>>> import numpy as np
>>> np.set_printoptions(suppress=True, linewidth=100)
>>> def tidy(a):
...     return np.round(a, 3) + 0
... 
>>> J = np.loadtxt("case0.csv", delimiter=",")
>>> J
array([[ 3.,  1., -1.,  2., -3.,  0., -1.,  2., -2.,  1.,  3., -3., -2.],
       [-3.,  0.,  0.,  3.,  2., -2., -3.,  2.,  3., -2., -2., -2.,  2.],
       [-3., -1.,  2.,  1.,  0.,  2., -2., -2., -2., -3.,  2., -2., -2.],
       [-1.,  1., -2.,  2.,  2.,  0.,  0., -1., -2., -1., -1., -2.,  1.],
       [-3.,  2.,  0.,  1., -2.,  2., -3.,  2.,  3., -1.,  2., -3.,  2.],
       [-1.,  0.,  2.,  3., -1.,  1.,  2., -1., -3., -2.,  3.,  1.,  1.],
       [-2., -3.,  2., -2., -3., -3.,  0.,  1., -1.,  1.,  3., -3.,  1.],
       [-1., -3.,  0., -3.,  3.,  2., -2.,  3.,  1.,  3.,  1.,  3., -2.],
       [ 2., -2.,  2.,  1.,  1., -3.,  1., -2., -2.,  3., -2., -3., -1.],
       [-3.,  3.,  2.,  1., -3.,  3., -2., -1.,  3.,  2., -2.,  0., -3.],
       [ 3.,  1.,  2.,  1.,  2., -2., -2.,  1.,  1.,  3.,  1.,  2., -2.],
       [-3.,  3.,  3., -2.,  0.,  0., -1.,  1., -2., -1.,  3.,  2.,  2.],
       [-3.,  0.,  1., -3., -1.,  1., -2.,  3.,  0., -3.,  3.,  3., -3.]])
>>> vec = np.array([-5, 0, -1, 0, 1, 1, 0, -5, 0, -3, -4, 0, -3])
>>> J @ np.ones(13)
array([  0.,  -2., -10.,  -4.,   2.,   5.,  -9.,   5.,  -5.,   0.,  11.,   5.,  -4.])
>>> J @ (2 * vec)
array([-72.,  26.,  64.,  36., -12.,  -2., -42., -24.,  -4.,  58., -58., -16.,  10.])
>>> J @ np.eye(13)[9]
array([ 1., -2., -3., -1., -1., -2.,  1.,  3.,  3.,  2.,  3., -1., -3.])
>>> np.linalg.norm(J @ vec) <= np.linalg.norm(J, 2) * np.linalg.norm(vec) + 1e-9
np.True_
>>> (J @ vec).argmax()
np.int64(2)
>>> np.allclose(J @ J.T, J.T @ J)
False
>>> tidy(np.abs(np.linalg.eigvals(J)).max())
np.float64(7.926)
>>> tidy(np.linalg.norm(J[2], 1)), tidy(np.linalg.norm(J[2], np.inf))
(np.float64(24.0), np.float64(3.0))
>>> tidy(np.linalg.norm(J[2] - J[8]))
np.float64(10.724)
>>> tidy(np.linalg.norm(J, axis=0))
array([9.11 , 6.928, 6.245, 7.55 , 7.416, 7.   , 6.708, 6.633, 7.681, 7.874, 8.246, 8.66 , 7.071])
>>> np.linalg.norm(J, axis=1).argmax()
np.int64(9)
>>> tidy(np.linalg.norm(J, 1)), tidy(np.linalg.norm(J, np.inf))
(np.float64(31.0), np.float64(28.0))
>>> def softmax(z):
...     e = np.exp(z - z.max(axis=-1, keepdims=True))
...     return e / e.sum(axis=-1, keepdims=True)
... 
>>> tidy(softmax(J[12] + -1))
array([0.001, 0.015, 0.04 , 0.001, 0.005, 0.04 , 0.002, 0.294, 0.015, 0.001, 0.294, 0.294, 0.001])
>>> tidy(softmax(10 * J[12]))
array([0.   , 0.   , 0.   , 0.   , 0.   , 0.   , 0.   , 0.333, 0.   , 0.   , 0.333, 0.333, 0.   ])
>>> scores = J @ J.T / np.sqrt(13)
>>> softmax(scores).round(6).argmax(axis=1)
array([ 0,  1,  2,  3,  4,  5,  6,  7,  8,  9, 10, 11, 12])
>>> K = np.load("a.npy")
>>> K
array([[-2,  0, -1,  2,  0, -2, -1],
       [ 0, -2,  2, -2, -1,  2,  1],
       [ 0,  0,  2,  1, -1,  2, -2],
       [ 0,  0,  0, -2,  2,  1,  2],
       [ 0,  0,  0,  0,  1,  1, -1],
       [ 0,  0,  0,  0,  0,  0,  2],
       [ 0,  0,  0,  0,  0,  0, -2]])
>>> T = np.stack([J, -1 * J, J[::-1]])
>>> np.linalg.matrix_rank(T.reshape(3, -1))
np.int64(2)
>>> np.linalg.matrix_rank(T)
array([13, 13, 13])
>>> T.shape
(3, 13, 13)
>>> tidy(np.linalg.norm(T, axis=(1, 2)))
array([27.092, 27.092, 27.092])
>>> (T @ J.T).shape
(3, 13, 13)
>>> C2 = K.T @ K
>>> C2
array([[  4,   0,   2,  -4,   0,   4,   2],
       [  0,   4,  -4,   4,   2,  -4,  -2],
       [  2,  -4,   9,  -4,  -4,  10,  -1],
       [ -4,   4,  -4,  13,  -3,  -8, -10],
       [  0,   2,  -4,  -3,   7,  -1,   4],
       [  4,  -4,  10,  -8,  -1,  14,   1],
       [  2,  -2,  -1, -10,   4,   1,  19]])
>>> tidy(np.linalg.eigvalsh(C2)[::-1])
array([33.669, 22.901,  7.144,  3.491,  2.582,  0.212,  0.   ])
>>> (K @ K.T).shape
(7, 7)
>>> np.trace(C2), (K ** 2).sum()
(np.int64(70), np.int64(70))
>>> tidy(np.linalg.norm(C2, 2) / np.linalg.norm(C2))
np.float64(0.81)
>>> np.argsort(-np.linalg.norm(C2, axis=0).round(6), kind="stable")[:3]
array([6, 5, 3])
>>> np.linalg.cond(C2) > 100
np.True_
>>> T = np.stack([K, 5 * K, K[::-1]])
>>> np.linalg.matrix_rank(T.reshape(3, -1))
np.int64(2)
>>> np.einsum("bij,cij->bc", T, T)
array([[  70,  350,   27],
       [ 350, 1750,  135],
       [  27,  135,   70]])
>>> tidy(np.linalg.det(T))
array([0., 0., 0.])
>>> T.shape
(3, 7, 7)
>>> tidy(np.linalg.norm(T, axis=(1, 2)))
array([ 8.367, 41.833,  8.367])
>>> (T @ K.T).shape
(3, 7, 7)
>>> rng = np.random.default_rng(652)
>>> idx = rng.permutation(7)
>>> idx
array([1, 5, 4, 0, 6, 2, 3])
>>> out = K[idx][:, idx]
>>> np.diag(out)
array([-2,  0,  1, -2, -2,  2, -2])
>>> np.trace(out)
np.int64(-5)
>>> feats = np.load("block11.npy")
>>> feats
array([[ 1,  0,  0,  0,  0,  0,  0,  0,  0],
       [ 1,  1,  0,  0,  0,  0,  0,  0,  0],
       [-3,  2,  1,  0,  0,  0,  0,  0,  0],
       [-2,  2,  3,  1,  0,  0,  0,  0,  0],
       [ 5,  1,  1, -1,  1,  0,  0,  0,  0],
       [-5,  4,  0, -4, -2,  1,  0,  0,  0],
       [ 0,  1, -3, -2,  3,  0,  1,  0,  0],
       [-3,  3,  3,  4, -4, -1, -3,  1,  0],
       [-4, -5,  0, -1,  5, -5,  5,  4,  1]])
>>> out = feats / np.sqrt((feats ** 2).mean(axis=1, keepdims=True))
>>> tidy(np.linalg.norm(out, axis=1))
array([3., 3., 3., 3., 3., 3., 3., 3., 3.])
>>> np.linalg.matrix_rank(out) == np.linalg.matrix_rank(feats)
np.True_
>>> np.linalg.matrix_rank(feats - feats.mean(axis=1, keepdims=True))
np.int64(8)
>>> tidy(out[2])
array([-2.405,  1.604,  0.802,  0.   ,  0.   ,  0.   ,  0.   ,  0.   ,  0.   ])
>>> out = feats[0, 0] * feats[1:] - np.outer(feats[1:, 0], feats[0])
>>> out
array([[ 0,  1,  0,  0,  0,  0,  0,  0,  0],
       [ 0,  2,  1,  0,  0,  0,  0,  0,  0],
       [ 0,  2,  3,  1,  0,  0,  0,  0,  0],
       [ 0,  1,  1, -1,  1,  0,  0,  0,  0],
       [ 0,  4,  0, -4, -2,  1,  0,  0,  0],
       [ 0,  1, -3, -2,  3,  0,  1,  0,  0],
       [ 0,  3,  3,  4, -4, -1, -3,  1,  0],
       [ 0, -5,  0, -1,  5, -5,  5,  4,  1]])
>>> np.flatnonzero(~out.round(6).any(axis=1))
array([], dtype=int64)
>>> np.linalg.matrix_rank(out), np.linalg.matrix_rank(feats)
(np.int64(8), np.int64(9))
>>> Uu, sig, vt = np.linalg.svd(feats)
>>> np.argmax(sig[:-1] / (sig[1:] + 1e-6)) + 1
np.int64(8)
>>> tidy(sig)
array([12.661, 10.309,  7.629,  4.084,  2.707,  2.251,  0.38 ,  0.082,  0.001])
>>> out = Uu[:, :8] @ np.diag(sig[:8]) @ vt[:8]
>>> tidy(np.linalg.norm(feats - out) / np.linalg.norm(feats))
np.float64(0.0)
>>> tidy(np.linalg.norm(feats - out, 2)), tidy(sig[8])
(np.float64(0.001), np.float64(0.001))
>>> tidy(out)
array([[ 1.   ,  0.   ,  0.   ,  0.   ,  0.   ,  0.   ,  0.   ,  0.   ,  0.001],
       [ 1.   ,  1.   ,  0.   ,  0.   ,  0.   ,  0.   ,  0.   ,  0.   ,  0.   ],
       [-3.   ,  2.   ,  1.   ,  0.   ,  0.   ,  0.   ,  0.   ,  0.   ,  0.   ],
       [-2.   ,  2.   ,  3.   ,  1.   ,  0.   ,  0.   ,  0.   ,  0.   ,  0.   ],
       [ 5.   ,  1.   ,  1.   , -1.   ,  1.   ,  0.   ,  0.   ,  0.   ,  0.   ],
       [-5.   ,  4.   ,  0.   , -4.   , -2.   ,  1.   ,  0.   ,  0.   ,  0.   ],
       [ 0.   ,  1.   , -3.   , -2.   ,  3.   ,  0.   ,  1.   ,  0.   ,  0.   ],
       [-3.   ,  3.   ,  3.   ,  4.   , -4.   , -1.   , -3.   ,  1.   ,  0.   ],
       [-4.   , -5.   ,  0.   , -1.   ,  5.   , -5.   ,  5.   ,  4.   ,  1.   ]])
>>> t = np.radians(60)
>>> Rm = np.eye(9)
>>> Rm[3, 3] = Rm[5, 5] = np.cos(t)
>>> Rm[3, 5], Rm[5, 3] = -np.sin(t), np.sin(t)
>>> tidy(Rm)
array([[ 1.   ,  0.   ,  0.   ,  0.   ,  0.   ,  0.   ,  0.   ,  0.   ,  0.   ],
       [ 0.   ,  1.   ,  0.   ,  0.   ,  0.   ,  0.   ,  0.   ,  0.   ,  0.   ],
       [ 0.   ,  0.   ,  1.   ,  0.   ,  0.   ,  0.   ,  0.   ,  0.   ,  0.   ],
       [ 0.   ,  0.   ,  0.   ,  0.5  ,  0.   , -0.866,  0.   ,  0.   ,  0.   ],
       [ 0.   ,  0.   ,  0.   ,  0.   ,  1.   ,  0.   ,  0.   ,  0.   ,  0.   ],
       [ 0.   ,  0.   ,  0.   ,  0.866,  0.   ,  0.5  ,  0.   ,  0.   ,  0.   ],
       [ 0.   ,  0.   ,  0.   ,  0.   ,  0.   ,  0.   ,  1.   ,  0.   ,  0.   ],
       [ 0.   ,  0.   ,  0.   ,  0.   ,  0.   ,  0.   ,  0.   ,  1.   ,  0.   ],
       [ 0.   ,  0.   ,  0.   ,  0.   ,  0.   ,  0.   ,  0.   ,  0.   ,  1.   ]])
>>> out = feats @ Rm.T
>>> tidy(np.abs(out - feats).max(axis=0))
array([0.   , 0.   , 0.   , 4.83 , 0.   , 3.964, 0.   , 0.   , 0.   ])
>>> np.allclose(np.linalg.norm(feats, axis=1), np.linalg.norm(out, axis=1))
True
>>> tidy(out)
array([[ 1.   ,  0.   ,  0.   ,  0.   ,  0.   ,  0.   ,  0.   ,  0.   ,  0.   ],
       [ 1.   ,  1.   ,  0.   ,  0.   ,  0.   ,  0.   ,  0.   ,  0.   ,  0.   ],
       [-3.   ,  2.   ,  1.   ,  0.   ,  0.   ,  0.   ,  0.   ,  0.   ,  0.   ],
       [-2.   ,  2.   ,  3.   ,  0.5  ,  0.   ,  0.866,  0.   ,  0.   ,  0.   ],
       [ 5.   ,  1.   ,  1.   , -0.5  ,  1.   , -0.866,  0.   ,  0.   ,  0.   ],
       [-5.   ,  4.   ,  0.   , -2.866, -2.   , -2.964,  0.   ,  0.   ,  0.   ],
       [ 0.   ,  1.   , -3.   , -1.   ,  3.   , -1.732,  1.   ,  0.   ,  0.   ],
       [-3.   ,  3.   ,  3.   ,  2.866, -4.   ,  2.964, -3.   ,  1.   ,  0.   ],
       [-4.   , -5.   ,  0.   ,  3.83 ,  5.   , -3.366,  5.   ,  4.   ,  1.   ]])
>>> tidy(np.linalg.svd(feats, compute_uv=False)), tidy(np.linalg.svd(out, compute_uv=False))
(array([12.661, 10.309,  7.629,  4.084,  2.707,  2.251,  0.38 ,  0.082,  0.001]), array([12.661, 10.309,  7.629,  4.084,  2.707,  2.251,  0.38 ,  0.082,  0.001]))
>>> F = np.loadtxt("out13.csv", delimiter=",")
>>> tidy(F)
array([[ -4.988,  -9.762,   0.   ,   8.79 ,  -1.564,  14.157,   4.469,  10.881,  -7.004,  -7.745,
         17.433],
       [ -4.85 ,  -9.463,   0.   ,   8.462,  -1.62 ,  13.694,   4.229,  10.46 ,  -6.849,  -7.464,
         16.929],
       [ -3.007,  -5.347,   0.   ,   4.168,  -2.102,   7.431,   1.259,   4.876,  -4.54 ,  -3.814,
          9.985],
       [ -2.886,  -5.068,   0.   ,   3.897,  -2.11 ,   7.017,   1.088,   4.519,  -4.369,  -3.586,
          9.515],
       [ -2.792,  -4.849,   0.   ,   3.685,  -2.112,   6.691,   0.956,   4.239,  -4.232,  -3.408,
          9.143],
       [ -2.538,  -4.259,   0.   ,   3.128,  -2.105,   5.823,   0.62 ,   3.502,  -3.856,  -2.942,
          8.145],
       [ -2.416,  -3.973,   0.   ,   2.864,  -2.093,   5.406,   0.467,   3.151,  -3.668,  -2.721,
          7.66 ],
       [ -2.314,  -3.734,   0.   ,   2.647,  -2.078,   5.058,   0.344,   2.862,  -3.509,  -2.539,
          7.254],
       [ -2.276,  -3.646,   0.   ,   2.568,  -2.071,   4.93 ,   0.3  ,   2.756,  -3.449,  -2.473,
          7.104],
       [ -1.954,  -2.892,   0.   ,   1.908,  -1.984,   3.846,  -0.046,   1.877,  -2.922,  -1.923,
          5.814],
       [ -1.609,  -2.097,   0.   ,   1.258,  -1.819,   2.726,  -0.333,   1.013,  -2.325,  -1.381,
          4.44 ],
       [ -1.495,  -1.843,   0.   ,   1.063,  -1.745,   2.375,  -0.403,   0.755,  -2.122,  -1.217,
          3.995],
       [ -1.274,  -1.366,   0.   ,   0.716,  -1.566,   1.724,  -0.498,   0.304,  -1.718,  -0.922,
          3.144],
       [ -1.064,  -0.95 ,   0.   ,   0.441,  -1.353,   1.171,  -0.528,  -0.037,  -1.334,  -0.68 ,
          2.379],
       [ -0.896,  -0.659,   0.   ,   0.269,  -1.152,   0.793,  -0.506,  -0.231,  -1.037,  -0.518,
          1.817],
       [ -0.765,  -0.464,   0.   ,   0.166,  -0.98 ,   0.547,  -0.461,  -0.326,  -0.817,  -0.412,
          1.42 ],
       [ -0.727,  -0.413,   0.   ,   0.142,  -0.928,   0.484,  -0.443,  -0.343,  -0.756,  -0.384,
          1.312],
       [ -0.543,  -0.212,   0.   ,   0.056,  -0.671,   0.24 ,  -0.34 ,  -0.367,  -0.487,  -0.267,
          0.847],
       [ -0.371,  -0.089,   0.   ,   0.016,  -0.436,   0.098,  -0.226,  -0.306,  -0.283,  -0.177,
          0.501],
       [ -0.184,  -0.019,   0.   ,   0.002,  -0.201,   0.02 ,  -0.104,  -0.172,  -0.115,  -0.089,
          0.213],
       [  0.165,  -0.012,   0.   ,  -0.001,   0.152,   0.012,   0.072,   0.17 ,   0.067,   0.086,
         -0.147],
       [  0.303,  -0.037,   0.   ,  -0.006,   0.258,   0.034,   0.115,   0.314,   0.101,   0.165,
         -0.247],
       [  0.458,  -0.075,   0.   ,  -0.017,   0.358,   0.066,   0.145,   0.475,   0.121,   0.263,
         -0.342],
       [  0.815,  -0.185,   0.   ,  -0.074,   0.519,   0.148,   0.148,   0.815,   0.111,   0.519,
         -0.519],
       [  2.052,  -0.586,   0.   ,  -0.58 ,   0.596,   0.296,  -0.356,   1.62 ,  -0.214,   1.68 ,
         -1.028],
       [  3.032,  -0.83 ,   0.   ,  -1.225,   0.365,   0.217,  -1.097,   1.916,  -0.593,   2.796,
         -1.481],
       [  3.851,  -0.978,   0.   ,  -1.874,   0.063,   0.041,  -1.853,   1.998,  -0.936,   3.81 ,
         -1.916],
       [  5.43 ,  -1.144,   0.   ,  -3.319,  -0.694,  -0.516,  -3.537,   1.852,  -1.62 ,   5.905,
         -2.884],
       [  6.756,  -1.185,   0.   ,  -4.678,  -1.446,  -1.154,  -5.112,   1.501,  -2.197,   7.767,
         -3.809],
       [  9.66 ,  -1.043,   0.   ,  -7.959,  -3.321,  -2.936,  -8.885,   0.233,  -3.438,  12.054,
         -6.106],
       [ 10.1  ,  -0.999,   0.   ,  -8.483,  -3.625,  -3.243,  -9.485,  -0.005,  -3.622,  12.723,
         -6.48 ],
       [ 15.382,  -0.134,   0.   , -15.179,  -7.521,  -7.455, -17.076,  -3.525,  -5.759,  21.006,
        -11.385]])
>>> out = np.array([[4, 0],
...     [-3, 5],
...     [-3, 2],
...     [-4, 2],
...     [2, -5],
...     [-5, 5],
...     [-2, 4],
...     [-3, -5],
...     [2, -3],
...     [-3, 0],
...     [1, 5]])
>>> np.linalg.matrix_rank(np.vstack([F, out.T]))
np.int64(5)
